In [1]: import numpy as np

In [2]: np.set_printoptions(suppress=True, linewidth=120)

In [3]: W0 = np.loadtxt("case15.csv", delimiter=",")

In [4]: print(W0)
[[-0.89  0.16  0.41  0.18  4.54 -3.7   6.68  0.76  1.18 -2.62]
 [ 0.16 -1.24  0.59 -0.54  6.28 -2.04  7.44  1.41  1.99 -3.3 ]
 [ 0.58 -1.85 -0.62  2.92  4.58 -1.48  6.59 -0.07  2.81 -4.31]
 [ 2.25  1.93  5.16 -0.68  4.52 -2.09  0.06 -1.58  1.83  0.09]
 [ 2.77  3.39  7.19 -2.19  4.6   2.01  0.48 -2.13  1.37  0.76]
 [-0.35  1.58  1.54 -0.25  4.58 -2.02  6.82  0.44  0.98 -2.88]
 [ 2.65  2.46  4.76 -2.07  7.03 -1.17 -1.56 -1.19  1.63  0.99]
 [ 1.31 -1.09 -1.11  0.37  4.14 -2.35  8.67 -0.09  1.39 -3.19]
 [ 3.5   2.22  5.53 -0.95  7.21  1.77 -0.9   0.76  2.65 -0.05]
 [ 1.21  0.31  0.73  2.81  4.64 -2.66  6.91  0.13  2.16 -5.39]
 [ 0.04  1.48  1.18  0.47  6.34 -1.92  6.37  1.9   2.64 -1.64]
 [ 0.01 -1.08  0.17  1.75  5.06 -0.68  7.52  0.24  0.23 -4.63]
 [-0.41  0.13  0.36  0.32  5.02 -2.73  8.22  2.18  0.48 -4.59]
 [-0.32  0.8   1.16 -0.33  5.48 -4.09  6.13  0.6   1.05 -4.63]
 [ 3.16  2.34  4.41 -0.56  5.34  0.27 -0.37 -1.76 -0.31  1.55]
 [ 2.32  1.18  1.9   0.59  4.55 -1.46  4.99  0.34  2.59 -3.  ]
 [ 4.07  1.41  3.59 -2.23  4.66  0.69 -1.61 -0.34  2.41  1.21]
 [ 4.    1.09  5.34  0.11  5.15  1.19  0.94 -1.1   1.74 -1.39]
 [ 3.47  0.89  3.52 -0.53  7.9   0.73 -1.16 -1.84  2.07  0.31]
 [ 0.46 -0.32  0.07  0.12  3.33 -1.37  9.    0.55  2.47 -3.87]
 [ 2.26  2.67  3.48 -0.39  6.65  0.54 -0.9  -2.68  3.51 -0.46]
 [ 0.46  0.77  0.69  1.37  4.82 -2.99  6.71  0.99  1.59 -4.89]
 [ 0.11  0.66  0.33  0.39  5.06 -2.62  8.22 -1.05  0.29 -3.51]
 [ 4.79  0.75  3.87 -1.91  6.28  1.05 -0.49 -1.38 -0.8   0.09]
 [ 2.18  4.67  3.12 -0.76  6.28  2.41 -0.45 -2.42  0.95  2.09]
 [ 1.4  -0.92 -0.23 -1.18  5.17 -4.04  6.51  1.01  1.89 -4.8 ]
 [ 3.22  3.25  3.31  1.4   4.16  0.89 -0.48 -0.57  0.38 -1.09]
 [ 1.03 -1.69  1.4   0.32  3.5  -3.29  4.63 -1.05  0.33 -3.6 ]
 [ 0.15  0.27  1.25  1.25  4.97 -2.79  5.71 -0.42  0.45 -5.37]
 [ 0.83 -0.19 -0.37  0.75  3.2  -2.9   9.4   0.22  1.08 -4.49]
 [ 2.6   1.61  3.41 -0.51  7.24  1.28 -1.18 -0.76  1.19 -0.35]
 [ 0.16  1.23  1.58  0.91  4.09 -2.92  6.26  0.13  0.43 -3.87]
 [ 2.88  2.62  6.61  0.59  5.26  0.65 -1.29 -2.42  1.69  0.14]
 [ 0.45 -0.52  0.6  -1.02  5.24 -3.52  6.92  2.37 -0.41 -3.95]
 [ 4.39  2.14  4.24 -1.1   7.95  1.52  0.24  0.07  1.47  0.51]
 [-0.31 -0.79  1.73  3.    5.36 -2.59  7.92 -0.33  2.74 -2.77]
 [ 3.81  2.87  4.94 -0.87  4.77 -1.18  2.39  0.13  0.56 -0.81]
 [ 3.28  2.82  5.6   0.61  5.18 -0.06 -0.38 -2.32  1.6   1.8 ]
 [ 3.48  0.44  4.35 -0.3   5.18  0.35 -0.64 -2.3   1.46 -1.02]]

In [5]: rng = np.random.default_rng(280426)

In [6]: out = W0 + rng.integers(-2, 3, (39, 2)) @ rng.integers(-2, 3, (2, 10))

In [7]: print(out.round(2))
[[-1.89  4.16  4.41  0.18  0.54 -3.7   7.68 -3.24  0.18 -5.62]
 [-0.84 -3.24  1.59  2.46  5.28 -5.04  8.44  0.41  0.99 -3.3 ]
 [ 2.58 -5.85 -6.62  0.92 10.58  0.52  4.59  5.93  4.81 -0.31]
 [ 2.25  1.93  5.16 -0.68  4.52 -2.09  0.06 -1.58  1.83  0.09]
 [ 4.77  5.39  4.19 -7.19  7.6   7.01 -1.52  0.87  3.37  1.76]
 [-2.35 -2.42  3.54  5.75  2.58 -8.02  8.82 -1.56 -1.02 -2.88]
 [ 1.65  0.46  5.76  0.93  6.03 -4.17 -0.56 -2.19  0.63  0.99]
 [ 1.31 -3.09 -2.11  1.37  5.14 -3.35  8.67  0.91  1.39 -2.19]
 [ 3.5  -1.78  3.53  1.05  9.21 -0.23 -0.9   2.76  2.65  1.95]
 [ 1.21  0.31  0.73  2.81  4.64 -2.66  6.91  0.13  2.16 -5.39]
 [-0.96 -0.52  2.18  3.47  5.34 -4.92  7.37  0.9   1.64 -1.64]
 [ 1.01 -5.08 -3.83  1.75  9.06 -0.68  6.52  4.24  1.23 -1.63]
 [ 1.59 -3.87 -5.64 -1.68 11.02 -0.73  6.22  8.18  2.48 -0.59]
 [-0.32  4.8   3.16 -2.33  3.48 -2.09  6.13 -1.4   1.05 -6.63]
 [ 3.16 -1.66  2.41  1.44  7.34 -1.73 -0.37  0.24 -0.31  3.55]
 [ 0.32  3.18  6.9   3.59 -0.45 -4.46  6.99 -4.66  0.59 -6.  ]
 [ 2.07 -0.59  6.59  2.77  1.66 -4.31  0.39 -3.34  0.41  0.21]
 [ 5.   -2.91  1.34  0.11  9.15  1.19 -0.06  2.9   2.74  1.61]
 [ 2.47  0.89  5.52  1.47  5.9  -1.27 -0.16 -3.84  1.07 -0.69]
 [ 0.46  3.68  2.07 -1.88  1.33  0.63  9.   -1.45  2.47 -5.87]
 [ 3.26  6.67  3.48 -4.39  6.65  4.54 -1.9  -2.68  4.51 -1.46]
 [ 2.46  4.77 -1.31 -4.63  6.82  3.01  4.71  2.99  3.59 -4.89]
 [-0.89  0.66  2.33  2.39  3.06 -4.62  9.22 -3.05 -0.71 -4.51]
 [ 5.79  2.75  2.87 -4.91  7.28  4.05 -1.49 -0.38  0.2   0.09]
 [ 1.18  6.67  6.12  0.24  3.28  1.41  0.55 -5.42 -0.05  0.09]
 [ 0.4  -4.92 -0.23  2.82  5.17 -8.04  7.51  1.01  0.89 -3.8 ]
 [ 5.22  1.25 -1.69 -1.6   9.16  3.89 -2.48  4.43  2.38  1.91]
 [ 3.03 -3.69 -3.6  -2.68  8.5  -0.29  2.63  3.95  2.33 -0.6 ]
 [ 1.15 -3.73 -2.75  1.25  8.97 -2.79  4.71  3.58  1.45 -2.37]
 [ 2.83  3.81 -2.37 -5.25  5.2   3.1   7.4   2.22  3.08 -4.49]
 [ 3.6  -0.39  0.41 -1.51 10.24  2.28 -2.18  2.24  2.19  1.65]
 [-0.84  1.23  3.58  2.91  2.09 -4.92  7.26 -1.87 -0.57 -4.87]
 [ 4.88 -1.38  0.61 -1.41 11.26  2.65 -3.29  3.58  3.69  4.14]
 [ 0.45  3.48  2.6  -3.02  3.24 -1.52  6.92  0.37 -0.41 -5.95]
 [ 2.39  6.14 10.24  0.9   1.95 -0.48  2.24 -5.93 -0.53 -3.49]
 [-0.31 -2.79  0.73  4.    6.36 -3.59  7.92  0.67  2.74 -1.77]
 [ 1.81  0.87  7.94  4.13  1.77 -6.18  4.39 -2.87 -1.44 -1.81]
 [ 4.28  6.82  5.6  -3.39  5.18  3.94 -1.38 -2.32  2.6   0.8 ]
 [ 4.48 -1.56  1.35 -1.3   8.18  1.35 -1.64  0.7   2.46  0.98]]

In [8]: print(np.abs(out - W0).sum(axis=1))
[22. 14. 36.  0. 28. 28. 14.  8. 16.  0. 14. 22. 36. 16. 16. 32. 28. 22. 14. 16. 16. 28. 14. 14. 18. 16. 32. 32. 22.
 28. 18. 14. 36. 16. 36.  8. 28. 16. 18.]

In [9]: print(np.round(np.linalg.svd(out - W0, compute_uv=False), 2) + 0)
[42.29 28.42  0.    0.    0.    0.    0.    0.    0.    0.  ]

In [10]: print(np.linalg.matrix_rank(out - W0, tol=1e-8))
2
